$ ipython --no-banner

In [1]: import numpy as np

In [2]: np.set_printoptions(precision=3, suppress=True, linewidth=160, legacy="1.25")

In [3]: rnd = lambda a: np.round(a, 3) + 0

In [4]: mat = np.load("layer8.npy")

In [5]: print(mat)
[[ 2.123  0.793  2.549]
 [-0.164  1.242  0.675]
 [-2.177 -0.328 -1.929]
 [-1.609 -0.049  0.278]
 [-2.644 -2.081 -1.61 ]
 [-3.503 -2.458 -3.481]
 [-1.011 -0.312 -0.59 ]
 [-2.412 -2.31  -2.66 ]
 [-0.079 -2.642 -2.612]
 [ 0.293 -2.82  -1.485]
 [-0.054  1.532  1.579]
 [ 0.524  2.329  1.599]
 [ 1.023  1.311  1.078]
 [ 0.681  1.665  3.289]
 [-0.542  0.434  0.483]
 [-1.317  0.601 -0.861]
 [-0.981  0.557 -1.939]
 [ 0.688  0.995  2.959]
 [ 3.093  1.737  2.836]
 [ 1.573 -0.62   0.09 ]
 [-1.699 -2.436 -3.006]
 [ 1.327  4.936  3.713]
 [-0.808  0.67   0.66 ]
 [-2.7   -2.555 -2.201]
 [ 0.467  2.844  1.115]]

In [6]: G = np.cov(mat, rowvar=False)

In [7]: print(np.median(mat, axis=0))
[-0.164  0.557  0.278]

In [8]: print(rnd(G))
[[2.676 2.015 2.762]
 [2.015 3.98  3.629]
 [2.762 3.629 4.576]]

In [9]: q, R = np.linalg.qr(G)

In [10]: print(np.allclose(R.T @ R, G.T @ G))
True

In [11]: print(rnd(abs(R[0, 0])), rnd(np.linalg.norm(G[:, 0])))
4.341 4.341

In [12]: print(rnd(q))
[[-0.616  0.661 -0.427]
 [-0.464 -0.744 -0.481]
 [-0.636 -0.098  0.765]]

In [13]: vec = np.array([0, 1, 1])

In [14]: print(np.linalg.norm(q @ vec) <= np.linalg.norm(q, 2) * np.linalg.norm(vec) + 1e-9)
True

In [15]: print(rnd(np.einsum("ij,j->i", q, vec)))
[ 0.234 -1.225  0.667]

In [16]: rng = np.random.default_rng(24800)

In [17]: B = mat + rng.integers(-2, 3, (25, 1)) @ rng.integers(-2, 3, (1, 3))

In [18]: print(rnd(B))
[[ 2.123  0.793  2.549]
 [-1.164  2.242  2.675]
 [-3.177  0.672  0.071]
 [ 0.391 -2.049 -3.722]
 [-2.644 -2.081 -1.61 ]
 [-1.503 -4.458 -7.481]
 [-1.011 -0.312 -0.59 ]
 [-3.412 -1.31  -0.66 ]
 [-2.079 -0.642  1.388]
 [ 1.293 -3.82  -3.485]
 [-0.054  1.532  1.579]
 [ 0.524  2.329  1.599]
 [ 1.023  1.311  1.078]
 [ 2.681 -0.335 -0.711]
 [-1.542  1.434  2.483]
 [ 0.683 -1.399 -4.861]
 [-1.981  1.557  0.061]
 [ 0.688  0.995  2.959]
 [ 4.093  0.737  0.836]
 [ 1.573 -0.62   0.09 ]
 [ 0.301 -4.436 -7.006]
 [ 0.327  5.936  5.713]
 [-2.808  2.67   4.66 ]
 [-3.7   -1.555 -0.201]
 [-0.533  3.844  3.115]]

In [19]: print(np.linalg.matrix_rank(B - mat, tol=1e-8))
1

In [20]: print(rnd(B - mat))
[[ 0.  0.  0.]
 [-1.  1.  2.]
 [-1.  1.  2.]
 [ 2. -2. -4.]
 [ 0.  0.  0.]
 [ 2. -2. -4.]
 [ 0.  0.  0.]
 [-1.  1.  2.]
 [-2.  2.  4.]
 [ 1. -1. -2.]
 [ 0.  0.  0.]
 [ 0.  0.  0.]
 [ 0.  0.  0.]
 [ 2. -2. -4.]
 [-1.  1.  2.]
 [ 2. -2. -4.]
 [-1.  1.  2.]
 [ 0.  0.  0.]
 [ 1. -1. -2.]
 [ 0.  0.  0.]
 [ 2. -2. -4.]
 [-1.  1.  2.]
 [-2.  2.  4.]
 [-1.  1.  2.]
 [-1.  1.  2.]]

In [21]: print(np.abs(B - mat).sum(axis=1))
[0. 4. 4. 8. 0. 8. 0. 4. 8. 4. 0. 0. 0. 8. 4. 8. 4. 0. 4. 0. 8. 4. 8. 4. 4.]
